$ python -q
>>> import numpy as np
>>> np.set_printoptions(precision=2, suppress=True, linewidth=100)
>>> tidy = lambda a: np.round(a, 2) + 0
>>> feats = np.load("sample14.npy")
>>> print(feats)
[[ 1  0  0  0]
 [-1  1  0  0]
 [ 2  1  1  0]
 [ 2 -3 -2  1]]
>>> rng = np.random.default_rng(29)
>>> B = feats + rng.integers(-2, 3, (4, 2)) @ rng.integers(-2, 3, (2, 4))
>>> print(B)
[[ 1 -2  8 -2]
 [-1  1  0  0]
 [ 2  3 -1  2]
 [ 2 -4  2  0]]
>>> print(B - feats)
[[ 0 -2  8 -2]
 [ 0  0  0  0]
 [ 0  2 -2  2]
 [ 0 -1  4 -1]]
>>> labels = rng.permutation(4)
>>> print(labels)
[2 3 0 1]
>>> B = feats[labels][:, labels]
>>> print(np.allclose(B, feats))
False
>>> print(tidy(np.linalg.det(B)), tidy(np.linalg.det(feats[labels])))
1.0 1.0
>>> print(tidy(np.sort(np.abs(np.linalg.eigvals(B)))))
[1. 1. 1. 1.]
>>> print(B)
[[ 1  0  2  1]
 [-2  1  2 -3]
 [ 0  0  1  0]
 [ 0  0 -1  1]]
>>> print(np.trace(B))
4
>>> G = B.T @ B
>>> print(tidy(np.linalg.eigvalsh(G)[::-1]))
[19.71  6.97  0.3   0.02]
>>> print(np.diag(G))
[ 5  1 10 11]
>>> print((B @ B.T).shape)
(4, 4)
>>> B = feats / np.linalg.norm(feats, axis=1, keepdims=True)
>>> G = B @ B.T
>>> print(np.degrees(np.arccos(np.clip(G[1, 0], -1, 1))))
135.0
>>> print(np.argwhere(np.triu(np.abs(G) > 0.95, 1)))
[]
>>> data = np.loadtxt("layer15.csv", delimiter=",")
>>> print(data)
[[0.5  0.5 ]
 [0.33 0.67]]
>>> th = np.radians(45)
>>> r_ = np.eye(2)
>>> r_[0, 0] = r_[1, 1] = np.cos(th)
>>> r_[0, 1], r_[1, 0] = -np.sin(th), np.sin(th)
>>> print(tidy(r_))
[[ 0.71 -0.71]
 [ 0.71  0.71]]
>>> B = data @ r_.T
>>> print(tidy(B))
[[ 0.    0.71]
 [-0.24  0.71]]
>>> print(tidy(np.abs(B - data).max(axis=0)))
[0.57 0.21]
>>> print(tidy(np.linalg.svd(data, compute_uv=False)), tidy(np.linalg.svd(B, compute_uv=False)))
[1.01 0.17] [1.01 0.17]
>>> E = np.loadtxt("a.csv", delimiter=",")
>>> print(E)
[[-3.  0. -3.  0.]
 [ 2. -1.  2. -1.]
 [-3.  0. -3.  0.]
 [ 2. -1.  2. -1.]]
>>> U, sigma, Vt = np.linalg.svd(E)
>>> print(np.argmax(sigma[:-1] / (sigma[1:] + 1e-6)) + 1)
2
>>> print(tidy(sigma))
[7.3  1.64 0.   0.  ]
>>> B = U[:, :2] @ np.diag(sigma[:2]) @ Vt[:2]
>>> print(np.linalg.matrix_rank(B))
2
>>> print(tidy(np.abs(E - B).max()))
0.0
>>> B = np.array([[4, 9, 2], [7, 2, 8], [4, 8, 7], [4, 0, 4]])
>>> print(np.einsum("ik,kj->ij", E, B))
[[-24. -51. -27.]
 [  5.  32.   6.]
 [-24. -51. -27.]
 [  5.  32.   6.]]
>>> print(np.einsum("ik,kj->ji", E, B))
[[-24.   5. -24.   5.]
 [-51.  32. -51.  32.]
 [-27.   6. -27.   6.]]
>>> print(np.vstack([E, B.T]).shape)
(7, 4)
>>> print(np.einsum("ij->j", E))
[-2. -2. -2. -2.]
>>> B = E / np.sqrt((E ** 2).mean(axis=1, keepdims=True))
>>> print(tidy(np.linalg.norm(B, axis=1)))
[2. 2. 2. 2.]
>>> print(E - E.mean(axis=1, keepdims=True))
[[-1.5  1.5 -1.5  1.5]
 [ 1.5 -1.5  1.5 -1.5]
 [-1.5  1.5 -1.5  1.5]
 [ 1.5 -1.5  1.5 -1.5]]
>>> print(tidy(B[3]))
[ 1.26 -0.63  1.26 -0.63]
>>> print(np.allclose(E[:-1].T @ np.linalg.lstsq(E[:-1].T, E[-1])[0], E[-1]))
True
>>> print(np.abs(np.diag(np.linalg.qr(E)[1])) > 1e-9)
[ True  True False False]
>>> x0 = np.array([0, 0, -3, -2])
>>> print(E @ np.eye(4)[3])
[ 0. -1.  0. -1.]
>>> print(E * x0)
[[-0.  0.  9. -0.]
 [ 0. -0. -6.  2.]
 [-0.  0.  9. -0.]
 [ 0. -0. -6.  2.]]
>>> print(E @ (2 * x0))
[18. -8. 18. -8.]
>>> print(np.sign((E @ x0).round(6)))
[ 1. -1.  1. -1.]
>>> print(np.linalg.norm(E @ x0) <= np.linalg.norm(E, 2) * np.linalg.norm(x0) + 1e-9)
True
>>> K = np.array([[1.08, 0.04],
...     [0.47, -0.39],
...     [-1.68, 0.91],
...     [1.27, -0.92],
...     [-1.21, 0.52]])
>>> print(K)
[[ 1.08  0.04]
 [ 0.47 -0.39]
 [-1.68  0.91]
 [ 1.27 -0.92]
 [-1.21  0.52]]
>>> T = np.stack([K, -1 * K, K[::-1]])
>>> print(T.sum(axis=0))
[[-1.21  0.52]
 [ 1.27 -0.92]
 [-1.68  0.91]
 [ 0.47 -0.39]
 [ 1.08  0.04]]
>>> x0 = np.array([2, 3])
>>> y = K @ x0
>>> print(tidy(y))
[ 2.28 -0.23 -0.63 -0.22 -0.86]
>>> print(tidy(np.linalg.solve(K.T @ K, K.T @ y)))
[2. 3.]
>>> print(tidy(np.linalg.pinv(K) @ K))
[[1. 0.]
 [0. 1.]]
>>> print(tidy(np.linalg.lstsq(K, y)[0]))
[2. 3.]
>>> y = y + 0.3 * rng.normal(size=5)
>>> print(tidy(y))
[ 2.17 -0.49 -1.13 -0.89 -0.84]
>>> b, *_ = np.linalg.lstsq(K, y)
>>> print(tidy(K.T @ (y - K @ b)))
[0. 0.]
>>> print([round(float(np.linalg.norm(np.linalg.solve(K.T @ K + lam * np.eye(2), K.T @ y))), 2) for lam in (0, 1, 10, 100)])
[3.92, 1.1, 0.24, 0.04]
>>> U, sigma = np.linalg.svd(K)
Traceback (most recent call last):
  File "<python-input-76>", line 1, in <module>
    U, sigma = np.linalg.svd(K)
    ^^^^^^^^
ValueError: too many values to unpack (expected 2)
>>> U, sigma, Vt = np.linalg.svd(K, full_matrices=False)
>>> print(tidy(np.sqrt((sigma ** 2).sum())), tidy(np.linalg.norm(K)))
3.06 3.06
>>> print(U.shape, sigma.shape, Vt.shape)
(5, 2) (2,) (2, 2)
>>> print(tidy(np.abs(Vt[0])))
[0.89 0.45]
>>> F = np.loadtxt("dump.csv", delimiter=",")
>>> print(tidy(F))
[[ 3.7   0.42  0.66 -1.16 -0.91 -1.49  0.86]
 [ 0.42  3.81 -0.16  0.81 -0.27  0.02 -0.57]
 [ 0.66 -0.16  5.04 -0.43  0.57 -0.23  0.69]
 [-1.16  0.81 -0.43  2.57 -0.93  0.63  1.45]
 [-0.91 -0.27  0.57 -0.93  4.55 -0.08 -0.59]
 [-1.49  0.02 -0.23  0.63 -0.08  1.32  0.71]
 [ 0.86 -0.57  0.69  1.45 -0.59  0.71  4.  ]]
>>> B = F / np.linalg.norm(F, axis=1, keepdims=True)
>>> G = B @ B.T
>>> print(tidy(G[3]))
[-0.39  0.3  -0.21  1.   -0.41  0.7   0.55]
>>> print(tidy(np.degrees(np.arccos(np.clip(G[3, 1], -1, 1)))))
72.42
>>> B = F + rng.integers(-2, 3, (7, 6)) @ rng.integers(-2, 3, (6, 7))
>>> print(tidy(B))
[[ -4.3   -0.58 -13.34  -1.16  -2.91  -0.49  -0.14]
 [ -1.58   7.81  -8.16  -1.19  -4.27  -5.98  -0.57]
 [  6.66   2.84   4.04  -4.43   0.57 -10.23   0.69]
 [ -5.16   6.81   3.57   6.57  -0.93  -3.37   5.45]
 [  2.09  -1.27   5.57  -1.93  10.55  -5.08   3.41]
 [ -2.49  -0.98  -3.23   0.63  -6.08   8.32  -3.29]
 [  6.86   2.43  -0.31  -8.55  -4.59  -7.29   6.  ]]
>>> print(np.abs(B - F).sum(axis=1))
[27. 26. 24. 26. 25. 22. 34.]
>>> print(tidy(np.linalg.svd(B - F, compute_uv=False)))
[22.39 19.81 12.43  8.53  4.36  0.45  0.  ]
>>> print(np.linalg.matrix_rank(B - F, tol=1e-8))
6
>>> print(tidy(B - F))
[[ -8.  -1. -14.   0.  -2.   1.  -1.]
 [ -2.   4.  -8.  -2.  -4.  -6.   0.]
 [  6.   3.  -1.  -4.   0. -10.   0.]
 [ -4.   6.   4.   4.   0.  -4.   4.]
 [  3.  -1.   5.  -1.   6.  -5.   4.]
 [ -1.  -1.  -3.   0.  -6.   7.  -4.]
 [  6.   3.  -1. -10.  -4.  -8.   2.]]
>>> x0 = np.array([2, -2, -2, -1, 2, -2, -3])
>>> print((F @ x0).argmax())
4
>>> print(tidy(F @ x0))
[  4.97  -6.15  -8.46 -13.13   9.51  -8.11 -14.56]
>>> U, sigma, Vt = np.linalg.svd(F)
>>> print(tidy(sigma))
[6. 6. 5. 4. 3. 1. 0.]
>>> print(np.argmax(sigma[:-1] / (sigma[1:] + 1e-6)) + 1)
6
>>> B = U[:, :6] @ np.diag(sigma[:6]) @ Vt[:6]
>>> print(tidy(np.linalg.norm(F - B, 2)), tidy(sigma[6]))
0.0 0.0
>>> print(tidy(B))
[[ 3.7   0.42  0.66 -1.16 -0.91 -1.49  0.86]
 [ 0.42  3.81 -0.16  0.81 -0.27  0.02 -0.57]
 [ 0.66 -0.16  5.04 -0.43  0.57 -0.23  0.69]
 [-1.16  0.81 -0.43  2.57 -0.93  0.63  1.45]
 [-0.91 -0.27  0.57 -0.93  4.55 -0.08 -0.59]
 [-1.49  0.02 -0.23  0.63 -0.08  1.32  0.71]
 [ 0.86 -0.57  0.69  1.45 -0.59  0.71  4.  ]]
>>> print(tidy(np.abs(F - B).max()))
0.0
>>> w, V = np.linalg.eigh(B)
>>> print(tidy(V.T @ V))
[[1. 0. 0. 0. 0. 0. 0.]
 [0. 1. 0. 0. 0. 0. 0.]
 [0. 0. 1. 0. 0. 0. 0.]
 [0. 0. 0. 1. 0. 0. 0.]
 [0. 0. 0. 0. 1. 0. 0.]
 [0. 0. 0. 0. 0. 1. 0.]
 [0. 0. 0. 0. 0. 0. 1.]]
>>> print(tidy(np.linalg.eigvalsh(B + -3 * np.eye(7))))
[-3. -2.  0.  1.  2.  3.  3.]
>>> print((w > 1e-8).sum(), (w < -1e-8).sum())
6 0
>>> M = np.load("out16.npy")
>>> print(M)
[[-1.13 -2.17  3.11]
 [ 0.99  2.08 -3.08]
 [ 0.09  0.29 -0.63]
 [-0.2  -0.53  0.8 ]
 [-1.61 -2.96  4.33]
 [ 1.26  2.39 -3.44]
 [-0.17 -0.55  0.82]
 [ 0.66  1.03 -1.46]
 [-0.81 -1.8   2.77]
 [-0.18 -0.38  0.35]
 [ 1.87  3.39 -5.21]
 [-0.94 -2.11  3.42]
 [-0.08 -0.08  0.48]]
>>> print([round(float(x), 2) for x in np.linalg.svd(M, compute_uv=False)[:3]])
[12.52, 0.44, 0.23]
>>> print(np.linalg.matrix_rank(M, rtol=0.1))
1
